>>> import numpy as np
>>> from numpy import linalg as LA
>>> np.set_printoptions(precision=2, suppress=True, linewidth=140, sign=" ")
>>> F = np.load("out6.npy")
>>> F
array([[  0. ,   1.3,  -1.9,  -0.6,   1.3],
       [  0.2,   0.5,   0.6,   0.2,   2. ],
       [ -1.3,   1.2,  -1.3,  -0.7,  -1.5],
       [  0.2,   0.9,  -0.6,  -1.2,  -0.5],
       [ -0.3,  -0.1,  -1.1,   1.2,   1.4],
       [ -1.7,   0. ,   1.2,  -0.2,  -1. ],
       [ -0.9,  -0.8,  -0.8,  -0.5,  -0.1],
       [  0. ,  -1. ,  -0.6,  -0.6,   1.1],
       [  1.7,  -0.8,  -0.7,   0.3,   0.4],
       [-10. , -24. , -16. ,  -4. , -22. ],
       [  0.5,  -0.1,   0.1,   0.9,   0.2]])
>>> Q, V = LA.qr(F[:, :4])[0], LA.qr(F[:, 4:])[0]
>>> sigma = LA.svd(Q.T @ V, compute_uv=False)
>>> sigma
array([ 0.99])
>>> data = np.loadtxt("case11.csv", delimiter=",")
>>> data
array([[-0.72, -0.22,  0.59,  0.02,  0.29,  0.09],
       [ 0.32, -0.19,  0.25,  0.14, -0.11,  0.88],
       [-0.29, -0.77, -0.49,  0.01, -0.3 ,  0.04],
       [-0.18,  0.21,  0.27, -0.45, -0.81,  0.01],
       [ 0.43, -0.44,  0.52,  0.3 , -0.2 , -0.47],
       [-0.29,  0.31, -0.09,  0.83, -0.34,  0.02]])
>>> vec = np.array([9, 4, -9, -7, 4, 8])
>>> y = data @ vec
>>> coef, lr = np.zeros(6), 1 / LA.norm(data, 2) ** 2
>>> for i in range(50):
...     coef -= lr * data.T @ (data @ coef - y)
...     if i % 10 == 0: print(i, round(LA.norm(data @ coef - y), 2))
... 
0 0.0
10 0.0
20 0.0
30 0.0
40 0.0
>>> np.round(LA.cond(data), 2)
np.float64(1.0)
>>> coef
array([ 9.,  4., -9., -7.,  4.,  8.])
>>> Xc = (F - F.mean(axis=0)) / F.std(axis=0)
>>> print(Xc.std(axis=0))
[ 1.  1.  1.  1.  1.]
>>> coef = LA.lstsq(np.delete(Xc, 1, axis=1), Xc[:, 1])[0]
>>> np.abs(coef).argmax()
np.int64(3)
>>> coef
array([-0.01,  0.41, -0.15,  0.71])
>>> Q, Rm = LA.qr(data)
>>> np.abs(np.diag(Rm))
array([ 1.,  1.,  1.,  1.,  1.,  1.])
>>> round(float(abs(Rm[0, 0])), 2), round(LA.norm(data[:, 0]), 2)
(1.0, np.float64(1.0))
>>> np.allclose(Rm.T @ Rm, data.T @ data)
True
>>> round(np.trace(Q @ Q.T), 2)
np.float64(6.0)
>>> Q
array([[-0.72, -0.22,  0.59,  0.02,  0.29,  0.09],
       [ 0.32, -0.19,  0.25,  0.14, -0.11,  0.88],
       [-0.29, -0.77, -0.49,  0.01, -0.3 ,  0.04],
       [-0.18,  0.21,  0.27, -0.45, -0.81,  0.01],
       [ 0.43, -0.44,  0.52,  0.3 , -0.2 , -0.47],
       [-0.29,  0.31, -0.09,  0.83, -0.34,  0.02]])
>>> vec = np.array([-2, 2, -3, 2, -3, 1])
>>> [p for p in range(1, 25) if np.allclose(LA.matrix_power(data, p), np.eye(6))]
[]
>>> round(float(LA.det(data)), 2)
-1.0
>>> print(LA.inv(data))
[[-0.72  0.32 -0.29 -0.18  0.43 -0.29]
 [-0.22 -0.19 -0.77  0.21 -0.44  0.31]
 [ 0.59  0.25 -0.49  0.27  0.52 -0.09]
 [ 0.02  0.14  0.01 -0.45  0.3   0.83]
 [ 0.29 -0.11 -0.3  -0.81 -0.2  -0.34]
 [ 0.09  0.88  0.04  0.01 -0.47  0.02]]
>>> round(float(LA.norm(vec)), 2), round(float(LA.norm(data @ vec)), 2)
(5.57, 5.57)
>>> data.T @ (data @ vec)
array([-2.,  2., -3.,  2., -3.,  1.])
>>> arr = np.loadtxt("x.csv", delimiter=",")
>>> arr
array([[-0.23, -0.47, -2.95],
       [ 0.03, -0.1 ,  3.  ],
       [ 0.84,  2.46, -1.5 ],
       [-0.96, -2.62, -1.11],
       [-0.64, -1.93,  2.21],
       [-0.91, -2.47, -1.43],
       [-0.71, -2.11,  2.01],
       [-1.01, -2.83, -0.04],
       [ 0.84,  2.46, -1.49],
       [ 0.28,  0.97, -2.82],
       [-0.92, -2.51, -1.36],
       [-0.51, -1.59,  2.49],
       [ 0.87,  2.54, -1.34],
       [-0.97, -2.76,  0.66],
       [ 0.6 ,  1.84, -2.29],
       [-0.66, -1.71, -2.38],
       [-0.5 , -1.23, -2.69],
       [ 0.71,  1.86,  2.24],
       [ 0.68,  1.77,  2.33],
       [-0.89, -2.59,  1.22],
       [ 0.92,  2.5 ,  1.37],
       [ 1.01,  2.82,  0.21],
       [-0.79, -2.33,  1.72],
       [ 0.83,  2.22,  1.84],
       [ 0.87,  2.36,  1.64]])
>>> rk = LA.matrix_rank(arr)
>>> rk
np.int64(2)
>>> null = LA.svd(arr)[2][rk:].T
>>> np.round(null @ null.T, 2) + 0
array([[ 0.89, -0.32, -0.02],
       [-0.32,  0.11,  0.01],
       [-0.02,  0.01,  0.  ]])
>>> [int(LA.matrix_rank(arr[:, :j + 1])) for j in range(3)]
[1, 2, 2]
>>> print(LA.matrix_rank(arr.T @ arr), LA.matrix_rank(arr @ arr.T))
2 2
>>> Uu, sigma, Vt = LA.svd(arr)
>>> V = Vt[:(sigma > 1e-8).sum()]
>>> rng = np.random.default_rng(8997)
>>> vec = arr[24] + 3 * arr[2] + rng.integers(2) * np.eye(3)[2]
>>> vec
array([ 3.4 ,  9.74, -1.85])
>>> print(round(LA.norm(vec - V.T @ V @ vec), 2))
0.02
>>> LA.matrix_rank(np.vstack([arr, vec]))
np.int64(3)
>>> Xc = arr - arr.mean(axis=0)
>>> Uu, sigma, Vt = LA.svd(Xc, full_matrices=False)
>>> print(Vt[0] * np.sign(Vt[0, np.abs(Vt[0]).argmax()]))
[ 0.34  0.94  0.01]
>>> np.searchsorted(np.cumsum(sigma ** 2) / (sigma ** 2).sum(), 0.9) + 1
np.int64(2)
>>> np.abs(Vt[0]).argmax()
np.int64(1)
>>> Xc = arr - arr.mean(axis=0)
>>> V = LA.svd(Xc)[2][:2]
>>> other = Xc - Xc @ V.T @ V
>>> print(np.round(np.cov(Xc @ V.T, rowvar=False), 2) + 0)
[[ 5.45  0.  ]
 [ 0.    3.9 ]]
>>> LA.norm(other, axis=1).round(6).argmax()
np.int64(0)
>>> np.round(other.std(axis=0), 2) + 0
array([ 0.,  0.,  0.])
>>> C = 3 * np.array([[0.3, 1.0, -0.9], [0.6, -0.2, -0.8]])
>>> lab = rng.integers(0, 2, 22)
>>> A = C[lab] + rng.normal(size=(22, 3))
>>> A
array([[ 3.08, -2.48, -1.86],
       [ 0.37, -3.06, -3.33],
       [ 1.07,  0.62, -3.15],
       [ 0.35,  3.83, -2.21],
       [ 3.6 , -2.24, -3.34],
       [ 2.48,  0.57, -1.47],
       [ 2.66, -0.07, -3.15],
       [ 4.41,  3.01, -1.81],
       [-0.52,  3.41, -2.39],
       [ 1.72,  0.47, -1.89],
       [ 2.47, -0.39, -3.04],
       [ 4.74, -0.36, -3.91],
       [ 0.94,  4.52, -1.38],
       [ 1.56,  4.16, -1.05],
       [ 1.62, -1.58, -1.5 ],
       [ 0.68,  2.93, -1.8 ],
       [ 0.43,  0.49, -2.67],
       [ 0.5 , -0.86, -3.23],
       [ 1.95,  1.99, -3.43],
       [ 2.38,  3.25, -2.62],
       [ 0.99,  3.1 , -4.6 ],
       [ 1.01,  3.14, -3.26]])
>>> Xc = A - A.mean(axis=0)
>>> V = LA.svd(Xc)[2][:2]
>>> other = Xc - Xc @ V.T @ V
>>> np.round(np.cov(Xc @ V.T, rowvar=False), 2) + 0
array([[ 5.68,  0.  ],
       [ 0.  ,  1.66]])
>>> print((Xc @ V.T).std(axis=0))
[ 2.33  1.26]
>>> lab = A[:, 1] > np.median(A[:, 1])
>>> f = A[lab].mean(axis=0) - A[~lab].mean(axis=0)
>>> np.argsort(-np.abs(f).round(6), kind="stable")
array([ 1,  0,  2])
>>> print(((A - A.mean(axis=0)) @ f > 0).astype(int))
[ 0  0  0  1  0  0  0  1  1  0  0  0  1  1  0  1  0  0  1  1  1  1]
>>> f = np.array([-3, 0])
>>> print(np.correlate(A[16], A[3], "full"))
[ -0.96   0.58   7.93 -10.07  -0.94]
>>> dist = LA.norm(A[:, None] - A[None], axis=-1)
>>> dist[1].round(6).argsort(kind="stable")[:4]
array([  1,  17,  14,   0])
>>> np.unravel_index(dist.round(6).argmax(), dist.shape)
(np.int64(1), np.int64(12))
>>> np.flatnonzero(dist[1] < dist.mean() / 2)
array([ 1])
>>> print(dist[:5, :5])
[[ 0.    3.14  3.92  6.88  1.58]
 [ 3.14  0.    3.75  6.98  3.33]
 [ 3.92  3.75  0.    3.42  3.82]
 [ 6.88  6.98  3.42  0.    6.98]
 [ 1.58  3.33  3.82  6.98  0.  ]]
>>> K = np.load("m.npy")
>>> K
array([[ 0, -1, -4,  2, -2, -1],
       [ 1,  0,  2,  1, -5,  3],
       [ 4, -2,  0,  3, -3,  0],
       [-2, -1, -3,  0, -1, -2],
       [ 2,  5,  3,  1,  0,  0],
       [ 1, -3,  0,  2,  0,  0]])
>>> f = np.array([-3, 0, 1, 0, 2, 2])
>>> other = K + np.outer(f, np.eye(6)[3])
>>> round(LA.det(other) / LA.det(K), 2), round(float(1 + LA.solve(K, f)[3]), 2)
(np.float64(1.6), 1.6)
>>> LA.matrix_rank(LA.inv(other) - LA.inv(K), tol=1e-8)
np.int64(1)
>>> other = LA.inv(K)
>>> round(LA.det(K) * LA.det(other), 2)
np.float64(1.0)
>>> print(np.allclose(other, K.T))
False
>>> np.round(LA.det(K) * other, 2) + 0
array([[   0., -240.,  520., -360., -200., -560.],
       [ 240.,    0., -120., -120.,  200., -160.],
       [-520.,  120.,    0.,  440.,  200.,  360.],
       [ 360.,  120., -440.,    0.,  400.,  840.],
       [ 200., -200., -200., -400.,    0.,  200.],
       [ 560.,  160., -360., -840., -200.,    0.]])
>>> print(np.round(LA.slogdet(K)[0], 2))
1.0
>>> X = np.load("w.npy")
>>> print(X)
[[-24.85  -2.02  52.37]
 [-22.59  -2.06  49.13]
 [-22.35  -2.06  48.76]
 [-17.9   -2.09  42.1 ]
 [ -7.2   -1.81  23.86]
 [ -0.39  -0.79   6.66]
 [  0.07   0.06  -0.03]
 [ -0.04   0.06  -0.17]
 [  0.44  -0.3    0.87]
 [  2.5   -1.27   3.16]
 [  5.66  -2.5    5.46]
 [ 14.35  -5.43   9.51]
 [ 14.38  -5.44   9.52]
 [ 22.23  -7.86  11.92]
 [ 23.63  -8.27  12.28]
 [ 26.58  -9.14  12.97]]
>>> vec = np.array([7, 3, 8])
>>> h1 = np.maximum(X @ vec, 0)
>>> np.tanh(X @ vec)
array([ 1.  ,  1.  ,  1.  ,  1.  ,  1.  ,  1.  ,  0.41, -0.9 ,  1.  ,  1.  ,  1.  ,  1.  ,  1.  ,  1.  ,  1.  ,  1.  ])
>>> X * (h1 > 1e-9)[:, None]
array([[-24.85,  -2.02,  52.37],
       [-22.59,  -2.06,  49.13],
       [-22.35,  -2.06,  48.76],
       [-17.9 ,  -2.09,  42.1 ],
       [ -7.2 ,  -1.81,  23.86],
       [ -0.39,  -0.79,   6.66],
       [  0.07,   0.06,  -0.03],
       [ -0.  ,   0.  ,  -0.  ],
       [  0.44,  -0.3 ,   0.87],
       [  2.5 ,  -1.27,   3.16],
       [  5.66,  -2.5 ,   5.46],
       [ 14.35,  -5.43,   9.51],
       [ 14.38,  -5.44,   9.52],
       [ 22.23,  -7.86,  11.92],
       [ 23.63,  -8.27,  12.28],
       [ 26.58,  -9.14,  12.97]])
